$ python -q
>>> import numpy as np
>>> np.set_printoptions(suppress=True, linewidth=100)
>>> def tidy(a):
...     return np.round(a, 2) + 0
... 
>>> E = np.loadtxt("x.csv", delimiter=",")
>>> E
array([[  53.,   25.,  -19.,   71.,  -53.,   -8.,  -46.,   -8.,  -32.,  -62.,   -3.,   51.,   -5.,
           4.,  -59.],
       [  25.,   83.,   67.,   50.,  -93.,  -37.,  -30.,   25.,   43.,  -42.,   23.,  -54.,   64.,
          85.,  -52.],
       [ -19.,   67.,   89.,  -13.,  -47.,  -32.,   14.,   34.,   70.,   16.,   21.,  -93.,   79.,
          82.,   -5.],
       [  71.,   50.,  -13.,  122., -116.,  -21.,  -92.,   -6.,  -14., -119.,   29.,   12.,  -20.,
          48.,  -83.],
       [ -53.,  -93.,  -47., -116.,  155.,   43.,   90.,  -17.,  -43.,  116.,  -55.,   72.,  -22.,
        -113.,   80.],
       [  -8.,  -37.,  -32.,  -21.,   43.,   17.,   14.,  -12.,  -24.,   19.,  -14.,   33.,  -27.,
         -42.,   20.],
       [ -46.,  -30.,   14.,  -92.,   90.,   14.,   76.,    6.,    2.,   96.,  -34.,   12.,   32.,
         -42.,   52.],
       [  -8.,   25.,   34.,   -6.,  -17.,  -12.,    6.,   13.,   27.,    7.,    8.,  -36.,   30.,
          31.,   -1.],
       [ -32.,   43.,   70.,  -14.,  -43.,  -24.,    2.,   27.,   77.,    5.,   40., -120.,   38.,
          81.,   17.],
       [ -62.,  -42.,   16., -119.,  116.,   19.,   96.,    7.,    5.,  122.,  -40.,    9.,   35.,
         -53.,   71.],
       [  -3.,   23.,   21.,   29.,  -55.,  -14.,  -34.,    8.,   40.,  -40.,   41.,  -75.,  -11.,
          56.,   -3.],
       [  51.,  -54.,  -93.,   12.,   72.,   33.,   12.,  -36., -120.,    9.,  -75.,  198.,  -30.,
        -126.,  -33.],
       [  -5.,   64.,   79.,  -20.,  -22.,  -27.,   32.,   30.,   38.,   35.,  -11.,  -30.,   98.,
          48.,  -19.],
       [   4.,   85.,   82.,   48., -113.,  -42.,  -42.,   31.,   81.,  -53.,   56., -126.,   48.,
         121.,  -31.],
       [ -59.,  -52.,   -5.,  -83.,   80.,   20.,   52.,   -1.,   17.,   71.,   -3.,  -33.,  -19.,
         -31.,   74.]])
>>> # equal to its transpose
>>> r = np.linalg.matrix_rank(E)
>>> r
np.int64(3)
>>> N = np.linalg.svd(E)[2][r:].T
>>> np.allclose(E @ N, 0)
True
>>> tidy(np.trace(np.linalg.pinv(E) @ E))
np.float64(3.0)
>>> np.abs(np.diag(np.linalg.qr(E)[1])) > 1e-9
array([ True,  True,  True, False, False, False, False, False, False, False, False, False, False,
       False, False])
>>> np.allclose(E[:-1].T @ np.linalg.lstsq(E[:-1].T, E[-1])[0], E[-1])
True
>>> np.unique(E.round(6), axis=0).shape
(15, 15)
>>> np.linalg.lstsq(E[:-1].T, E[-1])[2]
np.int32(3)
>>> w, evecs = np.linalg.eigh(E)
>>> tidy(w)
array([  0.  ,   0.  ,   0.  ,   0.  ,   0.  ,   0.  ,   0.  ,   0.  ,   0.  ,   0.  ,   0.  ,
         0.  , 183.83, 468.18, 687.  ])
>>> tidy(np.abs(evecs[:, -1]))
array([0.11, 0.3 , 0.21, 0.29, 0.46, 0.14, 0.23, 0.08, 0.2 , 0.3 , 0.19, 0.32, 0.11, 0.39, 0.2 ])
>>> tidy(np.linalg.eigvalsh(E @ E))
array([     0.  ,      0.  ,      0.  ,      0.  ,      0.  ,      0.  ,      0.  ,      0.  ,
            0.  ,      0.  ,      0.  ,      0.  ,  33792.67, 219189.17, 471963.16])
>>> tidy(np.linalg.svd(E, compute_uv=False))
array([687.  , 468.18, 183.83,   0.  ,   0.  ,   0.  ,   0.  ,   0.  ,   0.  ,   0.  ,   0.  ,
         0.  ,   0.  ,   0.  ,   0.  ])
>>> np.abs(evecs[:, -1]).round(6).argmax()
np.int64(4)
>>> print(tidy(np.linalg.eigvalsh(E + 5 * np.eye(15))))
[  5.     5.     5.     5.     5.     5.     5.     5.     5.     5.     5.     5.   188.83 473.18
 692.  ]
>>> Y = np.array([[5, 4, 0],
...     [4, 5, 2],
...     [5, 0, 0],
...     [0, 0, 2],
...     [4, 3, 5],
...     [3, 1, 4],
...     [2, 3, 4],
...     [4, 5, 2],
...     [3, 3, 4],
...     [3, 5, 0],
...     [4, 4, 0],
...     [4, 1, 5],
...     [4, 0, 4],
...     [1, 0, 3],
...     [2, 2, 1]])
>>> np.einsum("ik,kj->ji", E, Y)
array([[-314.,  465.,  856., -678.,  235., -194.,  694.,  329.,  423.,  829., -246., -312., 1098.,
         287.,  113.],
       [-493.,   87.,  569., -816.,  479.,  -49.,  674.,  223.,  405.,  848., -135., -444.,  630.,
         103.,  424.],
       [-245.,  -56.,  241., -715.,  696.,   54.,  700.,   95.,  -71.,  849., -441.,  363.,  577.,
        -355.,  224.]])
>>> print(E @ Y)
[[-314. -493. -245.]
 [ 465.   87.  -56.]
 [ 856.  569.  241.]
 [-678. -816. -715.]
 [ 235.  479.  696.]
 [-194.  -49.   54.]
 [ 694.  674.  700.]
 [ 329.  223.   95.]
 [ 423.  405.  -71.]
 [ 829.  848.  849.]
 [-246. -135. -441.]
 [-312. -444.  363.]
 [1098.  630.  577.]
 [ 287.  103. -355.]
 [ 113.  424.  224.]]
>>> np.einsum("ij,ij->i", E, E)
array([ 24889.,  47129.,  44761.,  69926., 104553.,  10491.,  41796.,   6519.,  41375.,  68772.,
        20033.,  99198.,  29858.,  79815.,  35830.])
>>> np.einsum("ik,kj->ij", E, Y)
array([[-314., -493., -245.],
       [ 465.,   87.,  -56.],
       [ 856.,  569.,  241.],
       [-678., -816., -715.],
       [ 235.,  479.,  696.],
       [-194.,  -49.,   54.],
       [ 694.,  674.,  700.],
       [ 329.,  223.,   95.],
       [ 423.,  405.,  -71.],
       [ 829.,  848.,  849.],
       [-246., -135., -441.],
       [-312., -444.,  363.],
       [1098.,  630.,  577.],
       [ 287.,  103., -355.],
       [ 113.,  424.,  224.]])
>>> K, _ = np.linalg.qr(np.array([[2.1, 0.4, 0.8, -0.1, 1.2, 1.5],
...     [-0.2, 0.1, 0.8, -0.8, -1.3, -0.2],
...     [0.2, -1.1, -0.6, -0.2, -1.4, 1.9],
...     [-0.7, -0.5, 1.0, -1.4, 0.6, 1.5],
...     [0.4, -0.7, 0.7, -2.0, 1.2, -0.7],
...     [0.2, -0.3, -1.1, -1.3, 0.2, -1.1]]))
>>> tidy(K)
array([[-0.92, -0.1 , -0.23,  0.02,  0.02, -0.29],
       [ 0.09, -0.08, -0.4 , -0.26,  0.87,  0.1 ],
       [-0.09,  0.77,  0.23,  0.47,  0.34, -0.12],
       [ 0.31,  0.29, -0.57, -0.14, -0.23, -0.65],
       [-0.18,  0.51, -0.37, -0.34, -0.27,  0.62],
       [-0.09,  0.22,  0.53, -0.76,  0.08, -0.27]])
>>> # orthonormal columns
>>> tidy(K @ K.T)
array([[1., 0., 0., 0., 0., 0.],
       [0., 1., 0., 0., 0., 0.],
       [0., 0., 1., 0., 0., 0.],
       [0., 0., 0., 1., 0., 0.],
       [0., 0., 0., 0., 1., 0.],
       [0., 0., 0., 0., 0., 1.]])
>>> tidy(K.T @ K)
array([[1., 0., 0., 0., 0., 0.],
       [0., 1., 0., 0., 0., 0.],
       [0., 0., 1., 0., 0., 0.],
       [0., 0., 0., 1., 0., 0.],
       [0., 0., 0., 0., 1., 0.],
       [0., 0., 0., 0., 0., 1.]])
>>> tidy(np.linalg.norm(K, axis=0))
array([1., 1., 1., 1., 1., 1.])
